% python3 -q
>>> import numpy as np
>>> np.set_printoptions(precision=2, suppress=True, linewidth=200, sign=" ")
>>> W0 = np.load("out7.npy")
>>> W0
array([[  2.  ,   5.88, -11.27,  -5.39, -14.33],
       [ -9.18,  -5.35,   7.4 ,   2.05,  15.11],
       [ -1.03,  -5.87,  11.62,   5.75,  14.02],
       [  5.83,   5.75,  -9.52,  -3.77, -15.1 ],
       [-11.8 ,  -4.78,   5.21,   0.43,  14.51],
       [  9.68,  -4.37,  12.71,   8.34,   7.49],
       [ -0.28,  -5.84,  11.86,   6.02,  13.75],
       [-16.28,  -2.61,  -0.97,  -3.58,  10.7 ],
       [ 16.61,   2.25,   1.84,   4.09,  -9.94],
       [-15.73,   1.61,  -9.42,  -7.8 ,   0.65],
       [-16.58,  -2.29,  -1.75,  -4.04,  10.03],
       [-17.  ,  -1.61,  -3.31,  -4.92,   8.55],
       [ -4.01,   5.48, -12.79,  -7.31, -11.7 ],
       [ -3.77,  -5.86,  10.54,   4.68,  14.78],
       [-17.09,  -1.37,  -3.83,  -5.2 ,   8.02],
       [ 12.63,   4.53,  -4.38,   0.15, -14.16],
       [ 15.9 ,   2.94,   0.14,   3.09, -11.36]])
>>> cen = W0 - W0.mean(axis=0)
>>> U, s, vt = np.linalg.svd(cen, full_matrices=False)
>>> (np.sign(U[:, 0]) == np.sign(U[0, 0])).astype(int)
array([ 1,  0,  0,  1,  0,  0,  0,  0,  1,  0,  0,  0,  1,  0,  0,  1,  1])
>>> np.searchsorted(np.cumsum(s ** 2) / (s ** 2).sum(), 0.9) + 1
np.int64(2)
>>> np.round(cen.mean(axis=0), 2) + 0
array([ 0.,  0.,  0.,  0.,  0.])
>>> np.abs(vt[0]).argmax()
np.int64(4)
>>> s.round(2) + 0
array([ 64.64,  48.61,   0.  ,   0.  ,   0.  ])
>>> labels = W0[:, 4] > np.median(W0[:, 4])
>>> r0 = W0[labels].mean(axis=0) - W0[~labels].mean(axis=0)
>>> r0
array([-12.36,  -6.8 ,   9.13,   2.33,  19.39])
>>> labels.astype(int)
array([ 0,  1,  1,  0,  1,  0,  1,  1,  0,  0,  1,  1,  0,  1,  0,  0,  0])
>>> np.argsort(-np.abs(r0).round(6), kind="stable")
array([ 4,  0,  2,  1,  3])
>>> ((W0 - W0.mean(axis=0)) @ r0 > 0).astype(int)
array([ 0,  1,  1,  0,  1,  1,  1,  1,  0,  1,  1,  1,  0,  1,  1,  0,  0])
>>> th = np.radians(90)
>>> R = np.eye(5)
>>> R[2, 2] = R[3, 3] = np.cos(th)
>>> R[2, 3], R[3, 2] = -np.sin(th), np.sin(th)
>>> R.round(2) + 0
array([[ 1.,  0.,  0.,  0.,  0.],
       [ 0.,  1.,  0.,  0.,  0.],
       [ 0.,  0.,  0., -1.,  0.],
       [ 0.,  0.,  1.,  0.,  0.],
       [ 0.,  0.,  0.,  0.,  1.]])
>>> Y = W0 @ R.T
>>> np.allclose(np.linalg.norm(W0, axis=1), np.linalg.norm(Y, axis=1))
True
>>> np.abs(Y - W0).max(axis=0)
array([  0.  ,   0.  ,  21.05,   5.88,   0.  ])
>>> data = np.load("a.npy")
>>> data
array([[  2,   3,   4,   5,   6,   7],
       [  8,   9,  10,  11,  12,  13],
       [ 14,  15,  16,  17,  18,  19]])
>>> x0 = np.array([5, 3, 2, 8, 2, 7])
>>> data @ (2 * x0)
array([ 256,  580,  904])
>>> data @ np.ones(6)
array([ 27.,  63.,  99.])
>>> data @ np.eye(6)[5]
array([  7.,  13.,  19.])
>>> E = np.array([[35, 32, 24, 11, 38, 18],
...     [32, 69, 47, 34, 67, 26],
...     [24, 47, 44, 23, 57, 22],
...     [11, 34, 23, 26, 37, 15],
...     [38, 67, 57, 37, 86, 39],
...     [18, 26, 22, 15, 39, 24]])
>>> np.linalg.svd(E, compute_uv=False)
array([ 233.62,   21.45,   14.57,    9.66,    3.9 ,    0.79])
>>> np.round(np.linalg.norm(E), 2)
np.float64(235.29)
>>> E.sum(axis=1)
array([ 158,  275,  217,  146,  324,  144])
>>> np.abs(E).max()
np.int64(86)
>>> np.diff(E, axis=0)
array([[ -3,  37,  23,  23,  29,   8],
       [ -8, -22,  -3, -11, -10,  -4],
       [-13, -13, -21,   3, -20,  -7],
       [ 27,  33,  34,  11,  49,  24],
       [-20, -41, -35, -22, -47, -15]])
>>> [round(float(x), 2) for x in np.linalg.svd(E, compute_uv=False)[:3]]
[233.62, 21.45, 14.57]
>>> np.argsort(-np.linalg.norm(E, axis=0).round(6), kind="stable")[:3]
array([ 4,  1,  2])
>>> np.abs(np.linalg.svd(E)[2][-1])
array([ 0.12,  0.05,  0.5 ,  0.29,  0.68,  0.43])
>>> np.linalg.matrix_rank(E, rtol=0.1)
np.int64(1)
>>> x0 = np.array([0, -2, 5, -4, -2, 1])
>>> np.sign((E @ x0).round(6))
array([-1, -1, -1, -1, -1, -1])
>>> np.einsum("ij,j->i", E, x0)
array([ -46, -147,  -58, -116, -130,  -56])
>>> E @ np.ones(6)
array([ 158.,  275.,  217.,  146.,  324.,  144.])
>>> E @ (2 * x0)
array([ -92, -294, -116, -232, -260, -112])
>>> E @ np.eye(6)[0]
array([ 35.,  32.,  24.,  11.,  38.,  18.])
>>> np.linalg.norm(E @ x0) <= np.linalg.norm(E, 2) * np.linalg.norm(x0) + 1e-9
np.True_
>>> (E * x0).sum(axis=1)
array([ -46, -147,  -58, -116, -130,  -56])
>>> x0 = np.ones(6)
>>> for _ in range(3):
...     x0 = E @ x0
...     x0 /= np.linalg.norm(x0)
...     print(round(x0 @ E @ x0, 2))
... 
233.6
233.62
233.62
>>> x0
array([ 0.28,  0.51,  0.4 ,  0.27,  0.6 ,  0.26])
>>> round(float(np.linalg.eigvalsh(E)[-1]), 2)
233.62
>>> mat = np.array([[3, 0], [0, -2]])
>>> mat
array([[ 3,  0],
       [ 0, -2]])
>>> np.sort(np.linalg.eigvals(mat).real)
array([-2.,  3.])
>>> (mat != 0).astype(int)
array([[ 1,  0],
       [ 0,  1]])
>>> np.flatnonzero(np.linalg.matrix_power((mat != 0) + (mat.T != 0) + np.eye(2), 2)[0])
array([ 0])
>>> (np.linalg.matrix_power((mat != 0) + (mat.T != 0) + np.eye(2), 2) > 0).astype(int)
array([[ 1,  0],
       [ 0,  1]])
>>> def softmax(z):
...     e = np.exp(z - z.max(axis=-1, keepdims=True))
...     return e / e.sum(axis=-1, keepdims=True)
... 
>>> softmax(mat).sum(axis=1)
array([ 1.,  1.])
>>> softmax(mat[0])
array([ 0.95,  0.05])
>>> att = mat @ mat.T / np.sqrt(2)
>>> softmax(att + np.triu(np.full(att.shape, -np.inf), 1))
array([[ 1.  ,  0.  ],
       [ 0.06,  0.94]])
>>> np.round(softmax(att)[0] @ mat, 2) + 0
array([ 2.99,  0.  ])
>>> softmax(att).round(6).argmax(axis=1)
array([ 0,  1])
>>> K = np.array([[0.0, 0.0, 0.0, 0.0, 0.0],
...     [0.0, 0.0, 0.0, 0.0, -1.0],
...     [0.0, 0.0, 0.0, -1.0, 0.0],
...     [0.0, 0.0, -1.0, 0.0, 0.0],
...     [0.0, -1.0, 0.0, 0.0, 0.0]])
>>> rng = np.random.default_rng(1)
>>> labels = rng.permutation(5)
>>> labels
array([ 4,  0,  1,  2,  3])
>>> Y = K[labels][:, labels]
>>> np.trace(Y)
np.float64(0.0)
>>> np.allclose(Y, K)
False
>>> vals, evecs = np.linalg.eigh(K)
>>> np.round(evecs.T @ K @ evecs, 2) + 0
array([[-1.,  0.,  0.,  0.,  0.],
       [ 0., -1.,  0.,  0.,  0.],
       [ 0.,  0.,  0.,  0.,  0.],
       [ 0.,  0.,  0.,  1.,  0.],
       [ 0.,  0.,  0.,  0.,  1.]])
>>> np.round(evecs @ np.diag(vals) @ evecs.T, 2) + 0
array([[ 0.,  0.,  0.,  0.,  0.],
       [ 0.,  0.,  0.,  0., -1.],
       [ 0.,  0.,  0., -1.,  0.],
       [ 0.,  0., -1.,  0.,  0.],
       [ 0., -1.,  0.,  0.,  0.]])
>>> (vals > 1e-8).sum(), (vals < -1e-8).sum()
(np.int64(2), np.int64(2))
>>> np.linalg.svd(K, compute_uv=False)
array([ 1.,  1.,  1.,  1.,  0.])
>>> vals
array([-1., -1.,  0.,  1.,  1.])
>>> np.linalg.eigvalsh(K @ K)
array([ 0.,  1.,  1.,  1.,  1.])
>>> np.abs(K).max()
np.float64(1.0)
>>> K.shape
(5, 5)
>>> np.count_nonzero(K)
np.int64(4)
>>> K.sum(axis=1)
array([ 0., -1., -1., -1., -1.])
>>> np.round(np.linalg.norm(K), 2)
np.float64(2.0)
>>> K.sum(axis=0)
array([ 0., -1., -1., -1., -1.])
>>> K.mean(axis=0)
array([ 0. , -0.2, -0.2, -0.2, -0.2])
>>> np.unravel_index(np.abs(K).argmax(), K.shape)
(np.int64(1), np.int64(4))
>>> U, s, vt = np.linalg.svd(K)
>>> evecs = vt[:(s > 1e-8).sum()]
>>> x0 = K[2] + 4 * K[1] + rng.integers(2) * np.eye(5)[1]
>>> x0
array([ 0.,  1.,  0., -1., -4.])
>>> np.diag(evecs.T @ evecs)
array([ 0.,  1.,  1.,  1.,  1.])
>>> np.allclose(evecs.T @ evecs @ x0, x0)
True
>>> np.round(np.linalg.norm(x0 - evecs.T @ evecs @ x0), 2)
np.float64(0.0)
>>> np.linalg.matrix_rank(np.vstack([K, x0]))
np.int64(4)
